$ python3 -q
>>> import numpy as np
>>> from numpy import linalg as LA
>>> np.set_printoptions(precision=1, suppress=True, linewidth=100, sign=" ")
>>> def rd(a):
...     return np.round(a, 1) + 0
... 
>>> rng = np.random.default_rng(707)
>>> idx = rng.integers(0, 3, 9)
>>> K = np.triu((idx[:, None] == idx) & (rng.random((9, 9)) < 0.8), 1).astype(int)
>>> K += K.T
>>> print(K)
[[ 0  0  0  0  0  0  1  1  0]
 [ 0  0  0  1  0  1  0  0  0]
 [ 0  0  0  0  0  0  0  0  1]
 [ 0  1  0  0  0  1  0  0  0]
 [ 0  0  0  0  0  0  0  0  1]
 [ 0  1  0  1  0  0  0  0  0]
 [ 1  0  0  0  0  0  0  1  0]
 [ 1  0  0  0  0  0  1  0  0]
 [ 0  0  1  0  1  0  0  0  0]]
>>> np.trace(K @ K @ K) // 6
np.int64(2)
>>> L = np.diag(K.sum(axis=1)) - K
>>> rd(LA.eigvalsh(L))
array([ 0.,  0.,  0.,  1.,  3.,  3.,  3.,  3.,  3.])
>>> np.allclose(K @ K.T, K.T @ K)
True
>>> (K + K.T) / 2
array([[ 0.,  0.,  0.,  0.,  0.,  0.,  1.,  1.,  0.],
       [ 0.,  0.,  0.,  1.,  0.,  1.,  0.,  0.,  0.],
       [ 0.,  0.,  0.,  0.,  0.,  0.,  0.,  0.,  1.],
       [ 0.,  1.,  0.,  0.,  0.,  1.,  0.,  0.,  0.],
       [ 0.,  0.,  0.,  0.,  0.,  0.,  0.,  0.,  1.],
       [ 0.,  1.,  0.,  1.,  0.,  0.,  0.,  0.,  0.],
       [ 1.,  0.,  0.,  0.,  0.,  0.,  0.,  1.,  0.],
       [ 1.,  0.,  0.,  0.,  0.,  0.,  1.,  0.,  0.],
       [ 0.,  0.,  1.,  0.,  1.,  0.,  0.,  0.,  0.]])
>>> K.inv()
Traceback (most recent call last):
  File "<python-input-14>", line 1, in <module>
    K.inv()
    ^^^^^
AttributeError: 'numpy.ndarray' object has no attribute 'inv'
>>> np.allclose(K, K.T)
True
>>> K @ K
array([[ 2,  0,  0,  0,  0,  0,  1,  1,  0],
       [ 0,  2,  0,  1,  0,  1,  0,  0,  0],
       [ 0,  0,  1,  0,  1,  0,  0,  0,  0],
       [ 0,  1,  0,  2,  0,  1,  0,  0,  0],
       [ 0,  0,  1,  0,  1,  0,  0,  0,  0],
       [ 0,  1,  0,  1,  0,  2,  0,  0,  0],
       [ 1,  0,  0,  0,  0,  0,  2,  1,  0],
       [ 1,  0,  0,  0,  0,  0,  1,  2,  0],
       [ 0,  0,  0,  0,  0,  0,  0,  0,  2]])
>>> print(rd(LA.det(K)))
0.0
>>> rd(np.sort(np.abs(LA.eigvals(K))))
array([ 0. ,  1. ,  1. ,  1. ,  1. ,  1.4,  1.4,  2. ,  2. ])
>>> evals, evecs = LA.eigvalsh(K)
Traceback (most recent call last):
  File "<python-input-19>", line 1, in <module>
    evals, evecs = LA.eigvalsh(K)
    ^^^^^^^^^^^^
ValueError: too many values to unpack (expected 2)
>>> evals, evecs = LA.eigh(K)
>>> (evals > 1e-8).sum(), (evals < -1e-8).sum()
(np.int64(3), np.int64(5))
>>> np.unique(evals.round(6) + 0, return_counts=True)[1]
array([ 1,  4,  1,  1,  2])
>>> print(rd(LA.svd(K, compute_uv=False)))
[ 2.   2.   1.4  1.4  1.   1.   1.   1.   0. ]
>>> rd(LA.eigvalsh(K + 4 * np.eye(9)))
array([ 2.6,  3. ,  3. ,  3. ,  3. ,  4. ,  5.4,  6. ,  6. ])
>>> rd(evecs.T @ evecs)
array([[ 1.,  0.,  0.,  0.,  0.,  0.,  0.,  0.,  0.],
       [ 0.,  1.,  0.,  0.,  0.,  0.,  0.,  0.,  0.],
       [ 0.,  0.,  1.,  0.,  0.,  0.,  0.,  0.,  0.],
       [ 0.,  0.,  0.,  1.,  0.,  0.,  0.,  0.,  0.],
       [ 0.,  0.,  0.,  0.,  1.,  0.,  0.,  0.,  0.],
       [ 0.,  0.,  0.,  0.,  0.,  1.,  0.,  0.,  0.],
       [ 0.,  0.,  0.,  0.,  0.,  0.,  1.,  0.,  0.],
       [ 0.,  0.,  0.,  0.,  0.,  0.,  0.,  1.,  0.],
       [ 0.,  0.,  0.,  0.,  0.,  0.,  0.,  0.,  1.]])
>>> evals.sum(), np.trace(K)
(np.float64(0.0), np.int64(0))
>>> U, sv, Vh = LA.svd(K)
>>> rd(sv)
array([ 2. ,  2. ,  1.4,  1.4,  1. ,  1. ,  1. ,  1. ,  0. ])
>>> np.argmax(sv[:-1] / (sv[1:] + 1e-6)) + 1
np.int64(8)
>>> out = U[:, :8] @ np.diag(sv[:8]) @ Vh[:8]
>>> rd(out)
array([[ 0.,  0.,  0.,  0.,  0.,  0.,  1.,  1.,  0.],
       [ 0.,  0.,  0.,  1.,  0.,  1.,  0.,  0.,  0.],
       [ 0.,  0.,  0.,  0.,  0.,  0.,  0.,  0.,  1.],
       [ 0.,  1.,  0.,  0.,  0.,  1.,  0.,  0.,  0.],
       [ 0.,  0.,  0.,  0.,  0.,  0.,  0.,  0.,  1.],
       [ 0.,  1.,  0.,  1.,  0.,  0.,  0.,  0.,  0.],
       [ 1.,  0.,  0.,  0.,  0.,  0.,  0.,  1.,  0.],
       [ 1.,  0.,  0.,  0.,  0.,  0.,  1.,  0.,  0.],
       [ 0.,  0.,  1.,  0.,  1.,  0.,  0.,  0.,  0.]])
>>> rd(LA.norm(K - out, 2)), rd(sv[8])
(np.float64(0.0), np.float64(0.0))
>>> rd(LA.norm(K - out) / LA.norm(K))
np.float64(0.0)
>>> rd(np.abs(K - out).max())
np.float64(0.0)
>>> feats = np.load("x.npy")
>>> feats
array([[-1,  0,  0,  0,  0,  0,  0],
       [ 0,  2,  0,  0,  0,  0,  0],
       [ 0,  0, -1,  0,  0,  0,  0],
       [ 0,  0,  0, -1,  0,  0,  0],
       [ 0,  0,  0,  0,  2,  0,  0],
       [ 0,  0,  0,  0,  0,  2,  0],
       [ 0,  0,  0,  0,  0,  0,  1]])
>>> def softmax(z):
...     e = np.exp(z - z.max(axis=-1, keepdims=True))
...     return e / e.sum(axis=-1, keepdims=True)
... 
>>> print(rd(softmax(K[3] + -2)))
[ 0.1  0.2  0.1  0.1  0.1  0.2  0.1  0.1  0.1]
>>> softmax(K).sum(axis=1)
array([ 1.,  1.,  1.,  1.,  1.,  1.,  1.,  1.,  1.])
>>> rd(softmax(K[3]))
array([ 0.1,  0.2,  0.1,  0.1,  0.1,  0.2,  0.1,  0.1,  0.1])
>>> S = K @ K.T / np.sqrt(9)
>>> rd(softmax(S))
array([[ 0.2,  0.1,  0.1,  0.1,  0.1,  0.1,  0.1,  0.1,  0.1],
       [ 0.1,  0.2,  0.1,  0.1,  0.1,  0.1,  0.1,  0.1,  0.1],
       [ 0.1,  0.1,  0.1,  0.1,  0.1,  0.1,  0.1,  0.1,  0.1],
       [ 0.1,  0.1,  0.1,  0.2,  0.1,  0.1,  0.1,  0.1,  0.1],
       [ 0.1,  0.1,  0.1,  0.1,  0.1,  0.1,  0.1,  0.1,  0.1],
       [ 0.1,  0.1,  0.1,  0.1,  0.1,  0.2,  0.1,  0.1,  0.1],
       [ 0.1,  0.1,  0.1,  0.1,  0.1,  0.1,  0.2,  0.1,  0.1],
       [ 0.1,  0.1,  0.1,  0.1,  0.1,  0.1,  0.1,  0.2,  0.1],
       [ 0.1,  0.1,  0.1,  0.1,  0.1,  0.1,  0.1,  0.1,  0.2]])
>>> out = feats + rng.integers(-2, 3, (7, 3)) @ rng.integers(-2, 3, (3, 7))
>>> print(out)
[[-4 -2  2  3 -3 -1  6]
 [-6  5  3 -3 -5 -2  2]
 [ 2  0 -1  2 -2 -2 -4]
 [ 5  0 -3 -2  5  2 -5]
 [ 2  4 -1 -4  2 -1 -9]
 [-6  4  2 -6 -2  2  2]
 [ 3 -4 -2  3  5  3  5]]
>>> rd(LA.svd(out - feats, compute_uv=False))
array([ 17.5,  15.2,   7.6,   0. ,   0. ,   0. ,   0. ])
>>> LA.matrix_rank(out - feats, tol=1e-8)
np.int64(3)
>>> np.abs(out - feats).sum(axis=1)
array([ 20,  24,  12,  21,  21,  22,  24])
>>> rd(LA.det(feats))
np.float64(-8.0)
>>> feats @ feats
array([[ 1,  0,  0,  0,  0,  0,  0],
       [ 0,  4,  0,  0,  0,  0,  0],
       [ 0,  0,  1,  0,  0,  0,  0],
       [ 0,  0,  0,  1,  0,  0,  0],
       [ 0,  0,  0,  0,  4,  0,  0],
       [ 0,  0,  0,  0,  0,  4,  0],
       [ 0,  0,  0,  0,  0,  0,  1]])
>>> rd(np.sort(np.abs(LA.eigvals(feats))))
array([ 1.,  1.,  1.,  1.,  2.,  2.,  2.])
>>> evals, evecs = LA.eigvalsh(feats)
Traceback (most recent call last):
  File "<python-input-51>", line 1, in <module>
    evals, evecs = LA.eigvalsh(feats)
    ^^^^^^^^^^^^
ValueError: too many values to unpack (expected 2)
>>> evals, evecs = LA.eigh(feats)
>>> evecs.T @ evecs
array([[ 1.,  0.,  0.,  0.,  0.,  0.,  0.],
       [ 0.,  1.,  0.,  0.,  0.,  0.,  0.],
       [ 0.,  0.,  1.,  0.,  0.,  0.,  0.],
       [ 0.,  0.,  0.,  1.,  0.,  0.,  0.],
       [ 0.,  0.,  0.,  0.,  1.,  0.,  0.],
       [ 0.,  0.,  0.,  0.,  0.,  1.,  0.],
       [ 0.,  0.,  0.,  0.,  0.,  0.,  1.]])
>>> evecs.T @ feats @ evecs
array([[-1.,  0.,  0.,  0.,  0.,  0.,  0.],
       [ 0., -1.,  0.,  0.,  0.,  0.,  0.],
       [ 0.,  0., -1.,  0.,  0.,  0.,  0.],
       [ 0.,  0.,  0.,  1.,  0.,  0.,  0.],
       [ 0.,  0.,  0.,  0.,  2.,  0.,  0.],
       [ 0.,  0.,  0.,  0.,  0.,  2.,  0.],
       [ 0.,  0.,  0.,  0.,  0.,  0.,  2.]])
>>> np.unique(evals.round(6) + 0, return_counts=True)[1]
array([ 3,  1,  3])
>>> evals
array([-1., -1., -1.,  1.,  2.,  2.,  2.])
>>> evecs @ np.diag(evals) @ evecs.T
array([[-1.,  0.,  0.,  0.,  0.,  0.,  0.],
       [ 0.,  2.,  0.,  0.,  0.,  0.,  0.],
       [ 0.,  0., -1.,  0.,  0.,  0.,  0.],
       [ 0.,  0.,  0., -1.,  0.,  0.,  0.],
       [ 0.,  0.,  0.,  0.,  2.,  0.,  0.],
       [ 0.,  0.,  0.,  0.,  0.,  2.,  0.],
       [ 0.,  0.,  0.,  0.,  0.,  0.,  1.]])
>>> W0 = np.array([[3, 2, -2, -2],
...     [-3, 1, 2, -2],
...     [-2, 2, 3, -2],
...     [2, -1, 1, -3],
...     [1, 2, -3, 2]])
>>> W0[-1] = W0[0] + 2 * W0[1]
>>> print(W0)
[[ 3  2 -2 -2]
 [-3  1  2 -2]
 [-2  2  3 -2]
 [ 2 -1  1 -3]
 [-3  4  2 -6]]
>>> f, r1 = W0[0], W0[3]
>>> f @ r1
np.int64(8)
>>> p = (f @ r1) / (f @ f) * f
>>> rd(LA.norm(f + r1) ** 2 + LA.norm(f - r1) ** 2)
np.float64(72.0)
>>> out = np.array([[2, 1, 0], [0, 2, 1], [2, 2, 0], [0, 2, 1]])
>>> print(out.T @ W0.T)
[[ 2 -2  2  6 -2]
 [-1 -1  4 -4 -3]
 [ 0 -1  0 -4 -2]]
>>> LA.matrix_rank(W0 @ out)
np.int64(3)
>>> LA.matrix_rank(np.vstack([W0, out.T]))
np.int64(4)
>>> W0 @ out
array([[ 2, -1,  0],
       [-2, -1, -1],
       [ 2,  4,  0],
       [ 6, -4, -4],
       [-2, -3, -2]])
>>> Q = W0.astype(float).copy()
>>> for j in range(4):
...     Q[:, j] -= Q[:, :j] @ (Q[:, :j].T @ Q[:, j])
...     Q[:, j] /= LA.norm(Q[:, j])
... 
>>> rd(Q.T @ W0)
array([[ 5.9, -2.5, -3.7,  2.7],
       [ 0. ,  4.4,  0.4, -5.5],
       [ 0. ,  0. ,  2.8, -3.2],
       [ 0. ,  0. ,  0. ,  3.1]])
>>> P = W0 @ LA.solve(W0.T @ W0, W0.T)
>>> rd((np.eye(5) - P) @ W0)
array([[ 0.,  0.,  0.,  0.],
       [ 0.,  0.,  0.,  0.],
       [ 0.,  0.,  0.,  0.],
       [ 0.,  0.,  0.,  0.],
       [ 0.,  0.,  0.,  0.]])
>>> rd(np.diag(P))
array([ 0.8,  0.3,  1. ,  1. ,  0.8])
>>> A = np.loadtxt("out17.csv", delimiter=",")
>>> A
array([[ -44.,  -38.,    2.,  -38.,  -44.,  -58.,  -78.,  -32.,   -2.,   42.,   44.,   44.,   28.],
       [-104.,  -88.,   -8., -128.,   16.,  -88.,  -48.,  -72.,   48.,  112.,   24.,  -16.,   48.],
       [  12.,   11.,   -5.,   -3.,   54.,   33.,   69.,   10.,   19.,   -7.,  -40.,  -54.,  -14.],
       [  51.,   44.,   -2.,   45.,   48.,   66.,   87.,   37.,    1.,  -49.,  -49.,  -48.,  -32.],
       [ -17.,  -14.,   -4.,  -29.,   28.,   -4.,   21.,  -11.,   19.,   21.,  -13.,  -28.,    4.],
       [  10.,    8.,    4.,   22.,  -32.,   -4.,  -30.,    6.,  -18.,  -14.,   18.,   32.,    0.],
       [  24.,   20.,    4.,   36.,  -24.,   12.,  -12.,   16.,  -20.,  -28.,    8.,   24.,   -8.],
       [  10.,    8.,    4.,   22.,  -32.,   -4.,  -30.,    6.,  -18.,  -14.,   18.,   32.,    0.],
       [  37.,   32.,   -2.,   31.,   40.,   50.,   69.,   27.,    3.,  -35.,  -39.,  -40.,  -24.],
       [   5.,    5.,   -5.,  -10.,   50.,   25.,   60.,    5.,   20.,    0.,  -35.,  -50.,  -10.],
       [  36.,   30.,    6.,   54.,  -36.,   18.,  -18.,   24.,  -30.,  -42.,   12.,   36.,  -12.],
       [  78.,   66.,    6.,   96.,  -12.,   66.,   36.,   54.,  -36.,  -84.,  -18.,   12.,  -36.],
       [ -37.,  -31.,   -5.,  -52.,   26.,  -23.,    6.,  -25.,   26.,   42.,   -5.,  -26.,   14.],
       [   4.,    3.,    3.,   13.,  -26.,   -7.,  -27.,    2.,  -13.,   -7.,   16.,   26.,    2.]])
>>> out = A / LA.norm(A, axis=1, keepdims=True)
>>> C2 = out @ out.T
>>> np.argwhere(np.triu(np.abs(C2) > 0.95, 1))
array([[  0,   3],
       [  0,   8],
       [  1,  11],
       [  2,   9],
       [  3,   8],
       [  4,   5],
       [  4,   6],
       [  4,   7],
       [  4,  10],
       [  5,   7],
       [  5,  13],
       [  6,  10],
       [  6,  12],
       [  7,  13],
       [  9,  13],
       [ 10,  12]])
>>> print(rd(C2[2]))
[-0.9 -0.3  1.   0.8  0.6 -0.8 -0.3 -0.8  0.9  1.  -0.3  0.3  0.1 -0.9]
